$ ipython --no-banner

In [1]: import numpy as np

In [2]: from numpy import linalg as LA

In [3]: np.set_printoptions(precision=3, suppress=True, linewidth=120)

In [4]: J = np.load("mat.npy")

In [5]: J
Out[5]: 
array([[-0.176, -0.093,  0.93 , -0.309],
       [ 0.88 , -0.347,  0.025, -0.322],
       [-0.264, -0.924, -0.053,  0.271],
       [ 0.352,  0.128,  0.363,  0.853]])

In [6]: Uu, sigma, VT = LA.svd(J, full_matrices=False)

In [7]: sigma / sigma[0]
Out[7]: array([1., 1., 1., 1.])

In [8]: np.round(VT @ VT.T, 3) + 0
Out[8]: 
array([[1., 0., 0., 0.],
       [0., 1., 0., 0.],
       [0., 0., 1., 0.],
       [0., 0., 0., 1.]])

In [9]: np.kron(np.eye(2, dtype=int), J)
Out[9]: 
array([[-0.176, -0.093,  0.93 , -0.309, -0.   , -0.   ,  0.   , -0.   ],
       [ 0.88 , -0.347,  0.025, -0.322,  0.   , -0.   ,  0.   , -0.   ],
       [-0.264, -0.924, -0.053,  0.271, -0.   , -0.   , -0.   ,  0.   ],
       [ 0.352,  0.128,  0.363,  0.853,  0.   ,  0.   ,  0.   ,  0.   ],
       [-0.   , -0.   ,  0.   , -0.   , -0.176, -0.093,  0.93 , -0.309],
       [ 0.   , -0.   ,  0.   , -0.   ,  0.88 , -0.347,  0.025, -0.322],
       [-0.   , -0.   , -0.   ,  0.   , -0.264, -0.924, -0.053,  0.271],
       [ 0.   ,  0.   ,  0.   ,  0.   ,  0.352,  0.128,  0.363,  0.853]])

In [10]: round(np.einsum("ii->", J), 3)
Out[10]: np.float64(0.277)

In [11]: round(LA.det(J.T), 3)
Out[11]: np.float64(-1.0)

In [12]: np.round(LA.eigvals(J).sum().real, 3)
Out[12]: np.float64(0.277)

In [13]: np.round(np.einsum("ij,ji->", J, J), 3)
Out[13]: np.float64(0.077)

In [14]: np.round(np.poly(J), 3) + 0
Out[14]: array([ 1.   , -0.277,  0.   ,  0.277, -1.   ])

In [15]: LA.eigvals(J)
Out[15]: array([-1.   +0.j  ,  0.138+0.99j,  0.138-0.99j,  1.   +0.j  ])

In [16]: cov = J.T @ J

In [17]: LA.matrix_rank(cov)
Out[17]: np.int64(4)

In [18]: cov.round(3) + 0
Out[18]: 
array([[1., 0., 0., 0.],
       [0., 1., 0., 0.],
       [0., 0., 1., 0.],
       [0., 0., 0., 1.]])

In [19]: LA.eigvalsh(cov)[::-1]
Out[19]: array([1., 1., 1., 1.])

In [20]: r0 = np.array([-3, 3, -2]) + 0.5

In [21]: arr = np.outer(r0, r0) / (r0 @ r0)

In [22]: arr
Out[22]: 
array([[ 0.301, -0.422,  0.181],
       [-0.422,  0.59 , -0.253],
       [ 0.181, -0.253,  0.108]])

In [23]: # applying it twice changes nothing

In [24]: evals, V = LA.eigh(arr)

In [25]: x = np.array([1, -2, -1])

In [26]: np.round(x @ arr @ x / (x @ x), 3), np.round(evals[0], 3), evals[-1]
Out[26]: (np.float64(0.514), np.float64(-0.0), np.float64(1.0))

In [27]: (np.sign(V[:, -1].round(6)) == np.sign(V[0, -1].round(6))).astype(int)
Out[27]: array([1, 0, 1])

In [28]: np.round(LA.eigvalsh(arr[1:, 1:]), 3) + 0
Out[28]: array([0.   , 0.699])

In [29]: np.einsum("ij,ji->", arr, arr)
Out[29]: np.float64(1.0)

In [30]: np.round(LA.det(arr.T), 3)
Out[30]: np.float64(-0.0)

In [31]: LA.matrix_rank(arr, rtol=0.1)
Out[31]: np.int64(1)

In [32]: [round(float(x), 3) for x in LA.svd(arr, compute_uv=False)[:3]]
Out[32]: [1.0, 0.0, 0.0]

In [33]: LA.cond(arr) > 100
Out[33]: np.True_

In [34]: np.argsort(-LA.norm(arr, axis=0).round(6), kind="stable")[:3]
Out[34]: array([1, 0, 2])

In [35]: Uu, sigma, VT = LA.svd(arr)

In [36]: V = VT[:(sigma > 1e-8).sum()]

In [37]: rng = np.random.default_rng(146293)

In [38]: x = arr[0] + -1 * arr[2] + rng.integers(2) * np.eye(3)[0]

In [39]: x
Out[39]: array([ 0.12 , -0.169,  0.072])

In [40]: LA.matrix_rank(np.vstack([arr, x]))
Out[40]: np.int64(1)

In [41]: round(LA.norm(x - V.T @ V @ x), 3)
Out[41]: np.float64(0.0)

In [42]: np.allclose(V.T @ V @ x, x)
Out[42]: True

In [43]: x = np.array([-2, -5, -2])

In [44]: arr @ np.ones(3)
Out[44]: array([ 0.06 , -0.084,  0.036])

In [45]: arr @ np.eye(3)[0]
Out[45]: array([ 0.301, -0.422,  0.181])

In [46]: arr @ x
Out[46]: array([ 1.145, -1.602,  0.687])

In [47]: arr * x
Out[47]: 
array([[-0.602,  2.108, -0.361],
       [ 0.843, -2.952,  0.506],
       [-0.361,  1.265, -0.217]])

In [48]: LA.norm(arr @ x) <= LA.norm(arr, 2) * LA.norm(x) + 1e-9
Out[48]: np.True_

In [49]: np.einsum("ij,j->i", arr, x)
Out[49]: array([ 1.145, -1.602,  0.687])

In [50]: (arr * x).sum(axis=1)
Out[50]: array([ 1.145, -1.602,  0.687])

In [51]: (arr @ x).argmax()
Out[51]: np.int64(0)

In [52]: mat = np.array([[2, 3, 3], [3, 4, 3], [3, 3, 0]])

In [53]: mat
Out[53]: 
array([[2, 3, 3],
       [3, 4, 3],
       [3, 3, 0]])

In [54]: # looks like rank 2

In [55]: rk = LA.matrix_rank(mat)

In [56]: rk
Out[56]: np.int64(2)

In [57]: null = LA.svd(mat)[2][rk:].T

In [58]: null[:, 0] / null[np.abs(null[:, 0]).round(6).argmax(), 0]
Out[58]: array([ 1.   , -1.   ,  0.333])

In [59]: LA.matrix_rank(mat.T @ mat), LA.matrix_rank(mat @ mat.T)
Out[59]: (np.int64(2), np.int64(2))

In [60]: round(float(LA.det(mat.T)), 3)
Out[60]: 0.0

In [61]: np.round(np.poly(mat), 3) + 0
Out[61]: array([  1.,  -6., -19.,   0.])

In [62]: round(LA.det(mat[::-1]), 3)
Out[62]: np.float64(0.0)

In [63]: np.round(LA.eigvals(mat).sum().real, 3)
Out[63]: np.float64(6.0)

In [64]: evals, V = LA.eigh(mat)

In [65]: x = np.array([1, 9, -7])

In [66]: np.abs(mat).sum(axis=1).max(), np.round(np.abs(evals).max(), 3)
Out[66]: (np.int64(10), np.float64(8.292))

In [67]: V * np.abs(evals) @ V.T
Out[67]: 
array([[3.024, 3.402, 1.134],
       [3.402, 4.158, 2.268],
       [1.134, 2.268, 3.402]])

In [68]: V * np.maximum(evals, 0) @ V.T
Out[68]: 
array([[2.512, 3.201, 2.067],
       [3.201, 4.079, 2.634],
       [2.067, 2.634, 1.701]])

In [69]: x @ mat @ x
Out[69]: np.int64(-40)

In [70]: (np.sign(V[:, -1].round(6)) == np.sign(V[0, -1].round(6))).astype(int)
Out[70]: array([1, 1, 1])

In [71]: round(float(x @ mat @ x / (x @ x)), 3), round(evals[0], 3), round(evals[-1], 3)
Out[71]: (-0.305, np.float64(-2.292), np.float64(8.292))

In [72]: r0 = np.array([2, 0, 2, 2])

In [73]: A2 = J + np.outer(r0, np.eye(4)[1])

In [74]: LA.matrix_rank(LA.inv(A2) - LA.inv(J), tol=1e-8)
Out[74]: np.int64(1)

In [75]: round(float(LA.det(A2) / LA.det(J)), 3), round(1 + LA.solve(J, r0)[1], 3)
Out[75]: (-0.778, np.float64(-0.778))

In [76]: F = np.array([[1.02, 3.0, 2.0], [2.0, 5.02, 5.0], [1.0, 3.0, 2.02]])

In [77]: Uu, sigma, VT = LA.svd(F)

In [78]: sigma
Out[78]: array([9.038, 0.798, 0.016])

In [79]: np.argmax(sigma[:-1] / (sigma[1:] + 1e-6)) + 1
Out[79]: np.int64(2)

In [80]: A2 = Uu[:, :2] @ np.diag(sigma[:2]) @ VT[:2]

In [81]: A2
Out[81]: 
array([[1.009, 3.002, 2.002],
       [2.   , 5.02 , 5.   ],
       [1.011, 2.998, 2.018]])

In [82]: LA.matrix_rank(F, rtol=0.05)
Out[82]: np.int64(2)

In [83]: cov = A2.T @ A2

In [84]: round(float(np.trace(cov)), 3), round(float((A2 ** 2).sum()), 3)
Out[84]: (82.321, 82.321)

In [85]: np.round(LA.eigvalsh(cov)[::-1], 3) + 0
Out[85]: array([81.683,  0.637,  0.   ])

In [86]: (A2 @ A2.T).shape
Out[86]: (3, 3)

In [87]: np.round(LA.svd(A2, compute_uv=False) ** 2, 3) + 0
Out[87]: array([81.683,  0.637,  0.   ])

In [88]: np.allclose(cov, cov.T)
Out[88]: True

In [89]: np.diag(cov)
Out[89]: array([ 6.04, 43.2 , 33.08])

In [90]: A2 = F + rng.integers(-2, 3, (3, 2)) @ rng.integers(-2, 3, (2, 3))

In [91]: A2
Out[91]: 
array([[-2.98, 11.  , -4.  ],
       [ 4.  , -0.98, 10.  ],
       [-3.  ,  5.  ,  2.02]])

In [92]: LA.matrix_rank(A2 - F, tol=1e-8)
Out[92]: np.int64(2)

In [93]: A2 - F
Out[93]: 
array([[-4.,  8., -6.],
       [ 2., -6.,  5.],
       [-4.,  2.,  0.]])

In [94]: evals, V = LA.eig(F)

In [95]: np.sort(LA.eigvals(F.T))
Out[95]: array([-0.67,  0.02,  8.71])

In [96]: round(float(np.prod(evals)), 3)
Out[96]: -0.117

In [97]: np.sort(LA.eigvals(LA.inv(F)))
Out[97]: array([-1.492,  0.115, 50.   ])

In [98]: np.round(np.sort(LA.eigvals(F @ F)), 3) + 0
Out[98]: array([ 0.   ,  0.449, 75.871])

In [99]: T = np.stack([F, -3 * F, F[::-1]])

In [100]: LA.norm(T, axis=(1, 2))
Out[100]: array([ 9.073, 27.219,  9.073])

In [101]: (T @ F.T).shape
Out[101]: (3, 3, 3)

In [102]: LA.matrix_rank(T.reshape(3, -1))
Out[102]: np.int64(2)

In [103]: X = np.load("layer18.npy")

In [104]: X
Out[104]: 
array([[  9,  -9,   5],
       [ -9,  14, -12],
       [  5, -12,  14]])

In [105]: # symmetric

In [106]: Uu, sigma, VT = LA.svd(X)

In [107]: sigma
Out[107]: array([30.597,  6.058,  0.345])

In [108]: A2 = Uu[:, :2] @ np.diag(sigma[:2]) @ VT[:2]

In [109]: round(LA.norm(X - A2, 2), 3), np.round(sigma[2], 3)
Out[109]: (np.float64(0.345), np.float64(0.345))

In [110]: LA.matrix_rank(X, rtol=0.05)
Out[110]: np.int64(2)

In [111]: A2
Out[111]: 
array([[  8.915,  -9.126,   4.921],
       [ -9.126,  13.814, -12.118],
       [  4.921, -12.118,  13.926]])

In [112]: np.allclose(A2[:-1].T @ LA.lstsq(A2[:-1].T, A2[-1])[0], A2[-1])
Out[112]: True

In [113]: A2 = X + rng.integers(-2, 3, (3, 2)) @ rng.integers(-2, 3, (2, 3))

In [114]: A2
Out[114]: 
array([[ 11, -17,   1],
       [ -7,  12, -13],
       [  3, -16,  12]])

In [115]: A2 - X
Out[115]: 
array([[ 2, -8, -4],
       [ 2, -2, -1],
       [-2, -4, -2]])

In [116]: np.round(LA.svd(A2 - X, compute_uv=False), 3) + 0
Out[116]: array([10.339,  3.179,  0.   ])

In [117]: O, Rm = LA.qr(X)

In [118]: np.round(np.trace(O @ O.T), 3)
Out[118]: np.float64(3.0)

In [119]: np.abs(np.diag(Rm))
Out[119]: array([13.675,  6.307,  0.742])

In [120]: K = np.load("test5.npy")

In [121]: K
Out[121]: 
array([[ 1,  1, -1, -1, -1, -1,  1,  1],
       [ 1,  1,  1,  1,  1,  1,  1,  1]])

In [122]: # column 1 repeats column 0

In [123]: r0, g = K[1], K[0]

In [124]: r0 @ g
Out[124]: np.int64(0)

In [125]: r0 @ r0
Out[125]: np.int64(8)

In [126]: p = (r0 @ g) / (r0 @ r0) * r0

In [127]: g - p
Out[127]: array([ 1.,  1., -1., -1., -1., -1.,  1.,  1.])

In [128]: round(LA.norm(r0 + g) ** 2 + LA.norm(r0 - g) ** 2, 3)
Out[128]: np.float64(32.0)

In [129]: p
Out[129]: array([0., 0., 0., 0., 0., 0., 0., 0.])

In [130]: K.reshape(-1, 2)
Out[130]: 
array([[ 1,  1],
       [-1, -1],
       [-1, -1],
       [ 1,  1],
       [ 1,  1],
       [ 1,  1],
       [ 1,  1],
       [ 1,  1]])

In [131]: K.ravel(order="F")
Out[131]: array([ 1,  1,  1,  1, -1,  1, -1,  1, -1,  1, -1,  1,  1,  1,  1,  1])

In [132]: T = K.reshape(2, 2, -1)

In [133]: T.sum(axis=1)
Out[133]: 
array([[0, 0, 0, 0],
       [2, 2, 2, 2]])

In [134]: T.transpose(1, 0, 2)
Out[134]: 
array([[[ 1,  1, -1, -1],
        [ 1,  1,  1,  1]],

       [[-1, -1,  1,  1],
        [ 1,  1,  1,  1]]])

In [135]: np.einsum("ihd,jhd->hij", T, T).shape
Out[135]: (2, 2, 2)

In [136]: np.einsum("ihd,ihd->ih", T, T)
Out[136]: 
array([[4, 4],
       [4, 4]])
